$ python3 -q
>>> import numpy as np
>>> np.set_printoptions(precision=2, suppress=True, linewidth=120, legacy="1.25")
>>> F = np.load("arr.npy")
>>> print(F)
[[ 3  5  4 -5  2  4 -1  5  1  2]
 [-1  4  4  4 -4 -5  5  5  5 -2]
 [ 1 -2 -5  3 -1 -4  2 -3 -4 -4]
 [-1  5  3  1 -3 -3 -4  0 -4  1]
 [-5 -1 -3 -1 -3 -5  4 -2  0  5]
 [-1 -5  5  5  1  4 -2 -4  4 -1]
 [ 2 -4  1 -3 -1 -5  1  4 -5 -1]
 [ 5 -2 -2 -3 -2 -4 -2 -3  4  0]
 [-4  4  3  4 -2 -1  1  5  2  1]
 [ 5  3 -1  2  1 -1  3  2 -5  4]
 [-4  0  2  2 -3  4 -3 -1  3  5]
 [-5  0 -2 -5 -2 -5 -3 -2  2 -5]
 [-5 -1 -5  4 -4  4 -4  2 -5 -5]
 [-1 -2  2  3  5  2  4  2 -1 -3]
 [ 1 13 12  3 -6 -6  9 15 11 -2]]
>>> G = F.T @ F
>>> print(np.diag(G))
[176 315 296 178 140 247 212 371 304 157]
>>> print(np.allclose(G, G.T))
True
>>> print(np.trace(G), (F ** 2).sum())
2396 2396
>>> print((F @ F.T).shape)
(15, 15)
>>> vec = np.array([1, 0, 2, 2, 1, -2, 0, -1, 1, -1])
>>> rhs = F @ vec
>>> print(np.round(np.linalg.lstsq(F, rhs)[0], 2) + 0)
[ 1.  0.  2.  2.  1. -2.  0. -1.  1. -1.]
>>> rng = np.random.default_rng(226489)
>>> rhs = rhs + 0.3 * rng.normal(size=15)
>>> print(rhs)
[-10.39  23.06   6.52   5.21  -8.6   20.59  -1.1    8.44   6.21  -0.52  -7.77  -1.86 -20.88   9.6   35.19]
>>> beta, *_ = np.linalg.lstsq(F, rhs)
>>> print(beta.round())
[ 1.  0.  2.  2.  1. -2. -0. -1.  1. -1.]
>>> print(round(float(np.linalg.norm(rhs - F @ beta)), 2))
0.57
>>> idx = rng.permutation(10)
>>> M2 = F[:, idx] * rng.choice([-1, 1], 10)
>>> print(M2)
[[  5   1   5   2  -4  -2   3   1  -4  -5]
 [  5  -5   4  -2   5   4  -1   5  -4   4]
 [ -3  -2  -2  -4   4   1   1  -4   5   3]
 [  0   4   5   1   3   3  -1  -4  -3   1]
 [ -2  -4  -1   5   5   3  -5   0   3  -1]
 [ -4   2  -5  -1  -4  -1  -1   4  -5   5]
 [  4  -1  -4  -1   5   1   2  -5  -1  -3]
 [ -3   2  -2   0   4   2   5   4   2  -3]
 [  5  -1   4   1   1   2  -4   2  -3   4]
 [  2  -3   3   4   1  -1   5  -5   1   2]
 [ -1   3   0   5  -4   3  -4   3  -2   2]
 [ -2   3   0  -5   5   2  -5   2   2  -5]
 [  2   4  -1  -5  -4   4  -5  -5   5   4]
 [  2  -4  -2  -3  -2  -5  -1  -1  -2   3]
 [ 15  -9  13  -2   6   6   1  11 -12   3]]
>>> U, _, vt = np.linalg.svd(F.T @ M2)
>>> print(np.round(U @ vt, 2) + 0)
[[ 0.  0.  0.  0.  0.  0.  1.  0.  0.  0.]
 [ 0.  0.  1.  0.  0.  0.  0.  0.  0.  0.]
 [ 0.  0.  0.  0.  0.  0.  0.  0. -1.  0.]
 [ 0.  0.  0.  0.  0.  0.  0.  0.  0.  1.]
 [ 0.  0.  0.  0.  0. -1.  0.  0.  0.  0.]
 [ 0.  0.  0.  0. -1.  0.  0.  0.  0.  0.]
 [ 0. -1.  0.  0.  0.  0.  0.  0.  0.  0.]
 [ 1.  0.  0.  0.  0.  0.  0.  0.  0.  0.]
 [ 0.  0.  0.  0.  0.  0.  0.  1.  0.  0.]
 [ 0.  0.  0.  1.  0.  0.  0.  0.  0.  0.]]
>>> print(np.round(np.linalg.lstsq(F, M2)[0], 2) + 0)
[[ 0.  0.  0.  0.  0.  0.  1.  0.  0.  0.]
 [ 0.  0.  1.  0.  0.  0.  0.  0.  0.  0.]
 [ 0.  0.  0.  0.  0.  0.  0.  0. -1.  0.]
 [ 0.  0.  0.  0.  0.  0.  0.  0.  0.  1.]
 [ 0.  0.  0.  0.  0. -1.  0.  0.  0.  0.]
 [ 0.  0.  0.  0. -1.  0.  0.  0.  0.  0.]
 [ 0. -1.  0.  0.  0.  0.  0.  0.  0.  0.]
 [ 1.  0.  0.  0.  0.  0.  0.  0.  0.  0.]
 [ 0.  0.  0.  0.  0.  0.  0.  1.  0.  0.]
 [ 0.  0.  0.  1.  0.  0.  0.  0.  0.  0.]]
